>>> import numpy as np
>>> np.set_printoptions(suppress=True, linewidth=140)
>>> tidy = lambda a: np.round(a, 3) + 0
>>> data = np.loadtxt("layer11.csv", delimiter=",")
>>> data
array([[ -8.174,   5.541,   8.814],
       [-11.066, -10.217,  -9.285],
       [  4.651, -15.267, -28.445],
       [-19.234,  56.651,   7.435],
       [  6.838,  -8.361, -14.324],
       [  0.703, -46.478,  14.521],
       [  0.935,  30.905, -20.742],
       [  2.155, -14.604,  17.774],
       [  3.733,   4.352,  -2.072],
       [ -8.349,  10.628,  -2.034],
       [ -5.219, -16.147,  19.271]])
>>> lab = data[:, 0] > np.median(data[:, 0])
>>> r0 = data[lab].mean(axis=0) - data[~lab].mean(axis=0)
>>> lab.astype(int)
array([0, 0, 1, 0, 1, 0, 1, 1, 1, 0, 0])
>>> tidy(r0)
array([ 12.219,  -0.591, -16.015])
>>> ((data - data.mean(axis=0)) @ r0 > 0).astype(int)
array([0, 1, 1, 0, 1, 0, 1, 0, 1, 0, 0])
>>> np.argsort(-np.abs(r0).round(6), kind="stable")
array([2, 0, 1])
>>> np.linalg.norm(data, axis=1).argmax()
np.int64(3)
>>> tidy(np.linalg.norm(data[3], 1)), tidy(np.linalg.norm(data[3], np.inf))
(np.float64(83.32), np.float64(56.651))
>>> tidy(np.linalg.norm(data) ** 2 / np.linalg.norm(data, 2) ** 2)
np.float64(1.392)
>>> tidy(np.linalg.norm(data, 2))
np.float64(87.592)
>>> tidy(np.linalg.norm(data[3] - data[1]))
np.float64(69.409)
>>> tidy(np.linalg.norm(data, axis=0))
array([27.286, 85.841, 50.698])
>>> tidy(np.linalg.norm(data, "nuc"))
np.float64(158.787)
>>> Xc = (data - data.mean(axis=0)) / data.std(axis=0)
>>> np.argwhere(np.abs(Xc) > 2)
array([[3, 0],
       [3, 1]])
>>> Xc.std(axis=0)
array([1., 1., 1.])
>>> coef = np.linalg.lstsq(np.delete(Xc, 1, axis=1), Xc[:, 1])[0]
>>> np.abs(coef).argmax()
np.int64(0)
>>> w1 = np.array([[-1, -3], [-1, 3], [-2, -3]])
>>> coef = np.array([-3, -1])
>>> H = np.maximum(data @ w1 + coef, 0)
>>> np.linalg.matrix_rank(H)
np.int64(2)
>>> tidy(H)
array([[  0.   ,  13.703],
       [ 36.853,  29.402],
       [ 64.506,  24.581],
       [  0.   , 204.35 ],
       [ 27.171,   0.   ],
       [ 13.733,   0.   ],
       [  6.644, 151.136],
       [  0.   ,   0.   ],
       [  0.   ,   7.073],
       [  0.   ,  62.033],
       [  0.   ,   0.   ]])
>>> tidy((H > 0).mean(axis=0))
array([0.455, 0.636])
>>> cent = np.array([[1, 1], [0, 0]])
>>> w1 @ cent
array([[-1, -1],
       [-1, -1],
       [-2, -2]])
>>> tidy(H @ cent)
array([[ 0.   ,  0.   ],
       [36.853, 36.853],
       [64.506, 64.506],
       [ 0.   ,  0.   ],
       [27.171, 27.171],
       [13.733, 13.733],
       [ 6.644,  6.644],
       [ 0.   ,  0.   ],
       [ 0.   ,  0.   ],
       [ 0.   ,  0.   ],
       [ 0.   ,  0.   ]])
>>> rng = np.random.default_rng(33677)
>>> lab = rng.integers(0, 3, 3)
>>> arr = np.triu((lab[:, None] == lab) & (rng.random((3, 3)) < 0.8), 1).astype(int)
>>> arr += arr.T
>>> arr
array([[0, 0, 0],
       [0, 0, 1],
       [0, 1, 0]])
>>> # 2 blocks once reordered
>>> r = np.linalg.matrix_rank(arr)
>>> r
np.int64(2)
>>> N = np.linalg.svd(arr)[2][r:].T
>>> N.shape
(3, 1)
>>> np.allclose(arr @ N, 0)
True
>>> np.linalg.matrix_rank(arr.T @ arr), np.linalg.matrix_rank(arr @ arr.T)
(np.int64(2), np.int64(2))
>>> arr @ N
array([[0.],
       [0.],
       [0.]])
>>> [int(np.linalg.matrix_rank(np.delete(arr, i, axis=0))) for i in range(3)]
[2, 1, 1]
>>> J = np.load("x.npy")
>>> tidy(J)
array([[0.5  , 0.   , 0.   , 0.5  , 0.   ],
       [0.   , 0.333, 0.   , 0.333, 0.333],
       [0.5  , 0.   , 0.5  , 0.   , 0.   ],
       [0.333, 0.   , 0.   , 0.333, 0.333],
       [0.333, 0.333, 0.   , 0.   , 0.333]])
>>> w1 = np.array([[-3, 2], [-1, -3], [3, 2], [-2, 1], [-3, 2]])
>>> coef = np.array([4, -5])
>>> H = np.maximum(J @ w1 + coef, 0)
>>> tidy(H)
array([[1.5  , 0.   ],
       [2.   , 0.   ],
       [4.   , 0.   ],
       [1.333, 0.   ],
       [1.667, 0.   ]])
>>> (H > 0).astype(int)
array([[1, 0],
       [1, 0],
       [1, 0],
       [1, 0],
       [1, 0]])
>>> (H > 0).mean(axis=0)
array([1., 0.])
>>> cent = np.array([[1, 8], [-1, 7]])
>>> w1 @ cent
array([[ -5, -10],
       [  2, -29],
       [  1,  38],
       [ -3,  -9],
       [ -5, -10]])
>>> tidy(H @ cent)
array([[ 1.5  , 12.   ],
       [ 2.   , 16.   ],
       [ 4.   , 32.   ],
       [ 1.333, 10.667],
       [ 1.667, 13.333]])
>>> (H @ cent).round(6).argmax(axis=1)
array([1, 1, 1, 1, 1])
>>> Xc = data - data.mean(axis=0)
>>> left, s, VT = np.linalg.svd(Xc, full_matrices=False)
>>> tidy(Xc.mean(axis=0))
array([0., 0., 0.])
>>> tidy(s)
array([87.585, 51.037, 17.32 ])
>>> np.abs(VT[0]).argmax()
np.int64(1)
>>> (np.sign(left[:, 0]) == np.sign(left[0, 0])).astype(int)
array([1, 0, 0, 1, 0, 0, 1, 0, 1, 1, 0])
>>> E = np.loadtxt("mat.csv", delimiter=",")
>>> E
array([[ 0., -1.,  2.],
       [ 1.,  0., -2.],
       [-2.,  2.,  0.]])
>>> # rows and columns are dependent
>>> left, s, VT = np.linalg.svd(E)
>>> evecs = VT[:(s > 1e-8).sum()]
>>> x0 = E[0] + 5 * E[1] + rng.integers(2) * np.eye(3)[2]
>>> x0
array([ 5., -1., -8.])
>>> tidy(np.diag(evecs.T @ evecs))
array([0.556, 0.556, 0.889])
>>> tidy(np.linalg.norm(x0 - evecs.T @ evecs @ x0))
np.float64(0.0)
>>> [round(float(x), 3) for x in np.linalg.svd(E, compute_uv=False)[:3]]
[3.0, 3.0, 0.0]
>>> np.argsort(-np.linalg.norm(E, axis=0).round(6), kind="stable")[:3]
array([2, 0, 1])
>>> tidy(np.linalg.norm(E, 2) / np.linalg.norm(E))
np.float64(0.707)
>>> K = np.loadtxt("run19.csv", delimiter=",")
>>> tidy(K)
array([[ 0.64, -1.04, -1.48, -2.72, -3.08],
       [-3.07,  4.28, -1.8 , -1.66,  4.17],
       [-0.65,  2.61, -2.9 , -2.88,  3.7 ],
       [-2.71,  1.36, -0.2 , -1.34, -2.39],
       [ 1.19, -3.98,  0.4 , -1.82, -8.99]])
>>> # rank 3
>>> r = np.linalg.matrix_rank(K)
>>> r
np.int64(3)
>>> N = np.linalg.svd(K)[2][r:].T
>>> [int(np.linalg.matrix_rank(K[:, :j + 1])) for j in range(5)]
[1, 2, 3, 3, 3]
>>> [int(np.linalg.matrix_rank(np.delete(K, i, axis=0))) for i in range(5)]
[3, 3, 3, 3, 3]
>>> tidy(K @ N)
array([[0., 0.],
       [0., 0.],
       [0., 0.],
       [0., 0.],
       [0., 0.]])
>>> ang = np.radians(60)
>>> r_ = np.eye(5)
>>> r_[0, 0] = r_[2, 2] = np.cos(ang)
>>> r_[0, 2], r_[2, 0] = -np.sin(ang), np.sin(ang)
>>> tidy(r_)
array([[ 0.5  ,  0.   , -0.866,  0.   ,  0.   ],
       [ 0.   ,  1.   ,  0.   ,  0.   ,  0.   ],
       [ 0.866,  0.   ,  0.5  ,  0.   ,  0.   ],
       [ 0.   ,  0.   ,  0.   ,  1.   ,  0.   ],
       [ 0.   ,  0.   ,  0.   ,  0.   ,  1.   ]])
>>> Y = K @ r_.T
>>> np.allclose(np.linalg.norm(K, axis=1), np.linalg.norm(Y, axis=1))
True
>>> np.allclose(K @ K.T, Y @ Y.T)
True
>>> tidy(Y)
array([[ 1.602, -1.04 , -0.186, -2.72 , -3.08 ],
       [ 0.024,  4.28 , -3.559, -1.66 ,  4.17 ],
       [ 2.186,  2.61 , -2.013, -2.88 ,  3.7  ],
       [-1.182,  1.36 , -2.447, -1.34 , -2.39 ],
       [ 0.249, -3.98 ,  1.231, -1.82 , -8.99 ]])
>>> tidy(np.abs(Y - K).max(axis=0))
array([3.094, 0.   , 2.247, 0.   , 0.   ])
>>> tidy(np.linalg.svd(K, compute_uv=False)), tidy(np.linalg.svd(Y, compute_uv=False))
(array([13.072,  6.572,  3.681,  0.   ,  0.   ]), array([13.072,  6.572,  3.681,  0.   ,  0.   ]))
>>> proj = np.triu(np.array([[0, 0, 3, 1, 1],
...     [0, 0, 0, 3, 0],
...     [3, 3, 0, 2, 0],
...     [3, 1, 1, 3, 0],
...     [2, 2, 0, 0, 2]]), 1) + np.eye(5)
>>> Y = proj @ K @ np.linalg.inv(proj)
>>> np.trace(Y), tidy(np.trace(K))
(np.float64(-8.31), np.float64(-8.31))
>>> tidy(np.poly(Y))
array([  1.   ,   8.31 , -11.063, -63.591,   0.   ,   0.   ])
>>> tidy(np.linalg.det(Y))
np.float64(0.0)
>>> left, s, VT = np.linalg.svd(K)
>>> np.argmax(s[:-1] / (s[1:] + 1e-6)) + 1
np.int64(3)
>>> Y = left[:, :3] @ np.diag(s[:3]) @ VT[:3]
>>> tidy(Y)
array([[ 0.64, -1.04, -1.48, -2.72, -3.08],
       [-3.07,  4.28, -1.8 , -1.66,  4.17],
       [-0.65,  2.61, -2.9 , -2.88,  3.7 ],
       [-2.71,  1.36, -0.2 , -1.34, -2.39],
       [ 1.19, -3.98,  0.4 , -1.82, -8.99]])
>>> m1 = np.load("a.npy")
>>> m1
array([[-15.982, -10.904, -41.992,  56.009],
       [  3.026,   9.031,  31.008, -28.985],
       [ -7.923, -10.048, -36.002,  40.083],
       [ 14.932,  -2.946,  -4.896, -16.937]])
>>> left, s, VT = np.linalg.svd(m1)
>>> np.argmax(s[:-1] / (s[1:] + 1e-6)) + 1
np.int64(2)
>>> Y = left[:, :2] @ np.diag(s[:2]) @ VT[:2]
>>> np.linalg.matrix_rank(m1, rtol=0.05)
np.int64(2)
>>> tidy(np.abs(m1 - Y).max())
np.float64(0.062)
>>> tidy(np.linalg.norm(m1 - Y) / np.linalg.norm(m1))
np.float64(0.001)
